% python3 -q
>>> import numpy as np
>>> np.set_printoptions(precision=2, suppress=True, linewidth=120)
>>> data = np.maximum(np.array([[1],
...     [-4],
...     [-3],
...     [5],
...     [-5],
...     [2],
...     [-4],
...     [1],
...     [-5],
...     [-5],
...     [-1],
...     [5],
...     [-5],
...     [-3]]) @ np.array([[1, 0, 3]]) + np.array([-2, 0, 1]), 0)
>>> data
array([[ 0,  0,  4],
       [ 0,  0,  0],
       [ 0,  0,  0],
       [ 3,  0, 16],
       [ 0,  0,  0],
       [ 0,  0,  7],
       [ 0,  0,  0],
       [ 0,  0,  4],
       [ 0,  0,  0],
       [ 0,  0,  0],
       [ 0,  0,  0],
       [ 3,  0, 16],
       [ 0,  0,  0],
       [ 0,  0,  0]])
>>> # row 2 repeats row 1
>>> U, sv, Vt = np.linalg.svd(data)
>>> vecs = Vt[:(sv > 1e-8).sum()]
>>> rng = np.random.default_rng(106)
>>> x0 = data[9] + -3 * data[12] + rng.integers(2) * np.eye(3)[1]
>>> x0
array([0., 1., 0.])
>>> np.diag(vecs.T @ vecs)
array([1., 0., 1.])
>>> print(np.linalg.matrix_rank(np.vstack([data, x0])))
3
>>> np.round(vecs.T @ vecs, 2) + 0
array([[1., 0., 0.],
       [0., 0., 0.],
       [0., 0., 1.]])
>>> np.allclose(vecs.T @ vecs @ x0, x0)
False
>>> print(round(float(np.linalg.norm(x0 - vecs.T @ vecs @ x0)), 2))
1.0
>>> rank = np.linalg.matrix_rank(data)
>>> rank
np.int64(2)
>>> null = np.linalg.svd(data)[2][rank:].T
>>> [int(np.linalg.matrix_rank(np.delete(data, i, axis=0))) for i in range(14)]
[2, 2, 2, 2, 2, 2, 2, 2, 2, 2, 2, 2, 2, 2]
>>> null[:, 0] / null[np.abs(null[:, 0]).round(6).argmax(), 0]
array([0., 1., 0.])
>>> def softmax(z):
...     e = np.exp(z - z.max(axis=-1, keepdims=True))
...     return e / e.sum(axis=-1, keepdims=True)
... 
>>> softmax(data[7] + 5)
array([0.02, 0.02, 0.96])
>>> softmax(data).sum(axis=1)
array([1., 1., 1., 1., 1., 1., 1., 1., 1., 1., 1., 1., 1., 1.])
>>> S = data @ data.T / np.sqrt(3)
>>> print(softmax(S).round(6).argmax(axis=1))
[3 0 0 3 0 3 0 3 0 0 0 3 0 0]
>>> E = np.array([[0, 0, 2, -1, -2, 0],
...     [0, 0, 3, -2, -1, 0],
...     [0, 0, 0, -3, 2, -3],
...     [0, 0, 0, 0, 3, 2],
...     [0, 0, 0, 0, 0, 2],
...     [0, 0, 0, 0, 0, 0]])
>>> # columns 0 and 1 are equal
>>> np.argsort(-np.linalg.norm(E, axis=0).round(6), kind="stable")[:3]
array([4, 5, 3])
>>> np.linalg.cond(E) > 100
np.True_
>>> np.linalg.matrix_rank(E, rtol=0.1)
np.int64(4)
>>> [round(float(x), 2) for x in np.linalg.svd(E, compute_uv=False)[:3]]
[5.21, 4.71, 3.46]
>>> rank = np.linalg.matrix_rank(E)
>>> rank
np.int64(4)
>>> null = np.linalg.svd(E)[2][rank:].T
>>> np.linalg.matrix_rank(E.T @ E), np.linalg.matrix_rank(E @ E.T)
(np.int64(4), np.int64(4))
>>> [int(np.linalg.matrix_rank(E[:, :j + 1])) for j in range(6)]
[0, 0, 1, 2, 3, 4]
>>> [int(np.linalg.matrix_rank(E[:i])) for i in range(1, len(E) + 1)]
[1, 2, 3, 4, 4, 4]
>>> np.allclose(E[:-1].T @ np.linalg.lstsq(E[:-1].T, E[-1])[0], E[-1])
True
>>> np.unique(E.round(6), axis=0).shape
(6, 6)
>>> np.abs(np.diag(np.linalg.qr(E)[1])) > 1e-9
array([False, False, False, False, False, False])
>>> u = np.array([2, 0, 0])
>>> np.array([np.convolve(row, u, "same") for row in E])
array([[ 0,  4, -2, -4,  0,  0],
       [ 0,  6, -4, -2,  0,  0],
       [ 0,  0, -6,  4, -6,  0],
       [ 0,  0,  0,  6,  4,  0],
       [ 0,  0,  0,  0,  4,  0],
       [ 0,  0,  0,  0,  0,  0]])
>>> np.correlate(E[3], E[2], "full")
array([ 0,  0,  0,  0, -9,  0, -5, -6,  0,  0,  0])
>>> J = np.load("out4.npy")
>>> J
array([[ 3, 12,  4],
       [ 0,  0,  0],
       [ 3, 12,  4],
       [ 0,  0,  0],
       [ 0,  0,  0],
       [ 1,  2,  0],
       [ 2,  7,  1],
       [ 0,  3,  1],
       [ 9,  6,  0],
       [ 9,  6,  0],
       [ 3, 12,  4],
       [ 0,  0,  0],
       [ 7, 14,  4]])
>>> Xc = J - J.mean(axis=1)
Traceback (most recent call last):
  File "<python-input-45>", line 1, in <module>
    Xc = J - J.mean(axis=1)
         ~~^~~~~~~~~~~~~~~~
ValueError: operands could not be broadcast together with shapes (13,3) (13,) 
>>> Xc = J - J.mean(axis=0)
>>> U, sv, Vt = np.linalg.svd(Xc, full_matrices=False)
>>> np.abs(U[:, 0]).argmax()
np.int64(12)
>>> (np.sign(U[:, 0]) == np.sign(U[0, 0])).astype(int)
array([1, 0, 1, 0, 0, 0, 1, 0, 1, 1, 1, 0, 1])
>>> np.searchsorted(np.cumsum(sv ** 2) / (sv ** 2).sum(), 0.9) + 1
np.int64(2)
>>> np.abs(Vt[0]).argmax()
np.int64(1)
>>> sv
array([20.6 ,  9.69,  1.17])
>>> np.abs(Vt[-1])
array([0.22, 0.36, 0.9 ])
>>> T = np.stack([J, 3 * J, J[::-1]])
>>> T.sum(axis=0)
array([[19, 62, 20],
       [ 0,  0,  0],
       [15, 60, 20],
       [ 9,  6,  0],
       [ 9,  6,  0],
       [ 4, 11,  1],
       [10, 35,  5],
       [ 1, 14,  4],
       [36, 24,  0],
       [36, 24,  0],
       [15, 60, 20],
       [ 0,  0,  0],
       [31, 68, 20]])
>>> print((T @ J.T).shape)
(3, 13, 13)
>>> A = np.load("mat.npy")
>>> A
array([[ 1,  1,  1,  1, -1, -1, -1, -1],
       [ 1, -1,  1, -1, -1,  1, -1,  1],
       [ 1,  1, -1, -1, -1, -1,  1,  1],
       [ 1,  1,  1,  1,  1,  1,  1,  1],
       [ 1, -1,  1, -1,  1, -1,  1, -1],
       [ 1, -1, -1,  1,  1, -1, -1,  1],
       [ 1, -1, -1,  1, -1,  1,  1, -1]])
>>> A[2] @ A[6]
np.int64(0)
>>> print(round(np.linalg.norm(A, 1), 2), round(float(np.linalg.norm(A, np.inf)), 2))
7.0 8.0
